$ python -q
>>> import numpy as np
>>> np.set_printoptions(suppress=True, linewidth=120)
>>> M = np.loadtxt("block14.csv", delimiter=",")
>>> M
array([[ 1.2 , -0.6 , -0.1 , -2.  , -0.9 , -1.4 , -0.3 ],
       [-0.9 , -1.6 , -0.5 , -0.9 ,  2.  , -0.6 ,  1.5 ],
       [ 0.  , -0.9 ,  0.3 ,  0.3 , -0.4 , -0.8 ,  0.2 ],
       [ 0.1 ,  1.  ,  0.8 ,  0.8 ,  1.  , -0.2 , -0.8 ],
       [-0.8 ,  0.2 ,  0.5 ,  0.4 ,  0.1 ,  0.2 , -1.5 ],
       [-0.1 , -1.5 ,  0.9 , -0.2 , -0.5 , -0.7 , -0.4 ],
       [-1.  , -1.6 , -1.4 ,  0.7 ,  1.5 , -0.2 ,  2.2 ],
       [ 0.1 ,  1.1 , -1.  , -1.6 ,  0.  ,  0.5 ,  2.2 ],
       [-0.7 ,  0.8 ,  0.4 ,  0.8 ,  0.9 ,  0.1 ,  2.4 ],
       [-0.7 ,  0.2 , -1.2 , -0.2 ,  1.3 ,  2.7 ,  1.1 ],
       [-0.59,  0.11, -1.32, -0.12,  1.38,  2.67,  1.13],
       [ 0.6 ,  0.4 , -0.2 , -0.4 , -2.1 , -0.8 , -0.1 ]])
>>> vec = np.array([-1, 2, -2, 1, 3, 1, 0])
>>> y = M @ vec
>>> np.round(np.linalg.pinv(M) @ M, 2) + 0
array([[1., 0., 0., 0., 0., 0., 0.],
       [0., 1., 0., 0., 0., 0., 0.],
       [0., 0., 1., 0., 0., 0., 0.],
       [0., 0., 0., 1., 0., 0., 0.],
       [0., 0., 0., 0., 1., 0., 0.],
       [0., 0., 0., 0., 0., 1., 0.],
       [0., 0., 0., 0., 0., 0., 1.]])
>>> rng = np.random.default_rng(558832)
>>> y = y + 0.02 * rng.normal(size=12)
>>> y.round(2)
array([-8.29,  3.16, -4.12,  3.87,  1.09, -7.08,  5.6 ,  2.99,  5.09,  9.96, 10.13, -6.88])
>>> c, *_ = np.linalg.lstsq(M, y)
>>> c.round()
array([-1.,  2., -2.,  1.,  3.,  1.,  0.])
>>> np.round(M.T @ (y - M @ c), 2) + 0
array([0., 0., 0., 0., 0., 0., 0.])
>>> data = np.load("dump.npy")
>>> data
array([[ 0. ,  1.1,  1.7, -0.7, -0.5],
       [ 0.5,  0. , -2.3, -0.9,  0.2],
       [-3. , -5. , -9. , -4. ,  6. ],
       [ 0.2, -0.3, -1.1,  0.7,  2. ],
       [-1.8,  0.9,  1.5, -2.5, -0.3],
       [ 1.3, -0.6,  0.5, -1.3, -0.4],
       [ 0. , -1. ,  1. ,  0. , -2. ],
       [-0.6,  0.5,  0.8, -0.2, -1. ],
       [-1. , -0.3, -0.8,  0.7,  0.2],
       [-0.5, -0.8,  0.5,  1. ,  1. ],
       [ 2.7, -2.1, -1.4,  1.5, -0.6]])
>>> d = np.linalg.norm(data[:, None] - data[None], axis=-1)
>>> np.linalg.matrix_rank(d ** 2)
np.int64(7)
>>> np.round(np.linalg.norm(data, axis=1), 2)
array([ 2.2 ,  2.53, 12.92,  2.41,  3.56,  2.04,  2.45,  1.51,  1.5 ,  1.77,  4.03])
>>> d.shape
(11, 11)
>>> d.mean(axis=1).argmax()
np.int64(2)
>>> J = np.load("run10.npy")
>>> J
array([[2, 1, 2, 2, 3],
       [0, 2, 2, 0, 2],
       [1, 3, 1, 3, 2],
       [3, 0, 2, 1, 1],
       [1, 2, 3, 3, 3],
       [3, 2, 2, 2, 0],
       [1, 3, 0, 3, 0],
       [2, 1, 3, 2, 0],
       [2, 3, 1, 3, 0],
       [1, 3, 1, 3, 2],
       [2, 0, 3, 3, 0]])
>>> np.round(np.linalg.svd(J, compute_uv=False), 2)
array([13.44,  4.91,  4.29,  2.16,  2.02])
>>> np.diff(J, axis=0)
array([[-2,  1,  0, -2, -1],
       [ 1,  1, -1,  3,  0],
       [ 2, -3,  1, -2, -1],
       [-2,  2,  1,  2,  2],
       [ 2,  0, -1, -1, -3],
       [-2,  1, -2,  1,  0],
       [ 1, -2,  3, -1,  0],
       [ 0,  2, -2,  1,  0],
       [-1,  0,  0,  0,  2],
       [ 1, -3,  2,  0, -2]])
>>> J.sum(axis=0)
array([18, 20, 20, 25, 13])
>>> np.round(J.mean(axis=0), 2)
array([1.64, 1.82, 1.82, 2.27, 1.18])
>>> m1 = np.loadtxt("layer5.csv", delimiter=",")
>>> m1
array([[-0.9, -1.7,  1.6, -0.2,  2.5,  1.2, -1.2, -0.9,  0.8,  0.5, -0.3,  1.6],
       [-0.3, -0.5, -0.4, -0.7,  0.6,  1.2,  0.8,  1. , -0.3,  1. , -2.1,  1.3],
       [ 1.7, -0.3,  1.4,  0.4, -1.1, -0.7, -0.1,  0.2,  0.2, -2. , -0.9,  0.2],
       [ 0.7,  0.3, -1.9, -0.1, -0.4, -0.6,  0.5, -1.7,  2.3,  0.1,  1.2, -1.1],
       [ 0.7, -0.7,  1.4,  0.8,  0.1,  0.4,  0.1,  0. , -0.3,  0.1,  1.5, -1.8],
       [ 1.3, -1. , -1.4, -1.8, -0.7, -1.3, -0.4,  0.6,  0.1,  0.3,  0.1, -0.4],
       [-1.4,  1. ,  0. ,  1.6, -1.1, -1.1,  2.8, -0.4, -0.7,  0.2, -1. , -0.2],
       [ 2.1, -0.1,  0.9, -0.8,  1. ,  2.8,  2.2, -0.9,  2.4,  0.1,  0. ,  0.5],
       [ 0.4,  0.9,  0.5,  2.6, -2.2, -1.3, -0.1,  1.6, -0.4, -0.4, -0.9,  0.3],
       [-0.3,  1.5, -0.6,  0.3, -0.1,  0.3,  0.1,  0.3, -0.3, -0.3, -0.5,  0.4],
       [-0.6, -0.3, -0.9, -1.4, -0.5,  0.2, -1.3, -1.2,  0. ,  0.9,  0.4,  1. ]])
>>> T = np.stack([m1, -1 * m1, m1[::-1]])
>>> np.linalg.matrix_rank(T)
array([11, 11, 11])
>>> T.sum(axis=0)
array([[-0.6, -0.3, -0.9, -1.4, -0.5,  0.2, -1.3, -1.2,  0. ,  0.9,  0.4,  1. ],
       [-0.3,  1.5, -0.6,  0.3, -0.1,  0.3,  0.1,  0.3, -0.3, -0.3, -0.5,  0.4],
       [ 0.4,  0.9,  0.5,  2.6, -2.2, -1.3, -0.1,  1.6, -0.4, -0.4, -0.9,  0.3],
       [ 2.1, -0.1,  0.9, -0.8,  1. ,  2.8,  2.2, -0.9,  2.4,  0.1,  0. ,  0.5],
       [-1.4,  1. ,  0. ,  1.6, -1.1, -1.1,  2.8, -0.4, -0.7,  0.2, -1. , -0.2],
       [ 1.3, -1. , -1.4, -1.8, -0.7, -1.3, -0.4,  0.6,  0.1,  0.3,  0.1, -0.4],
       [ 0.7, -0.7,  1.4,  0.8,  0.1,  0.4,  0.1,  0. , -0.3,  0.1,  1.5, -1.8],
       [ 0.7,  0.3, -1.9, -0.1, -0.4, -0.6,  0.5, -1.7,  2.3,  0.1,  1.2, -1.1],
       [ 1.7, -0.3,  1.4,  0.4, -1.1, -0.7, -0.1,  0.2,  0.2, -2. , -0.9,  0.2],
       [-0.3, -0.5, -0.4, -0.7,  0.6,  1.2,  0.8,  1. , -0.3,  1. , -2.1,  1.3],
       [-0.9, -1.7,  1.6, -0.2,  2.5,  1.2, -1.2, -0.9,  0.8,  0.5, -0.3,  1.6]])
>>> T.shape
(3, 11, 12)
>>> np.round(np.einsum("bij,cij->bc", T, T), 2)
array([[ 153.54, -153.54,   42.9 ],
       [-153.54,  153.54,  -42.9 ],
       [  42.9 ,  -42.9 ,  153.54]])
>>> np.linalg.matrix_rank(T.reshape(3, -1))
np.int64(2)
>>> (T @ m1.T).shape
(3, 11, 11)
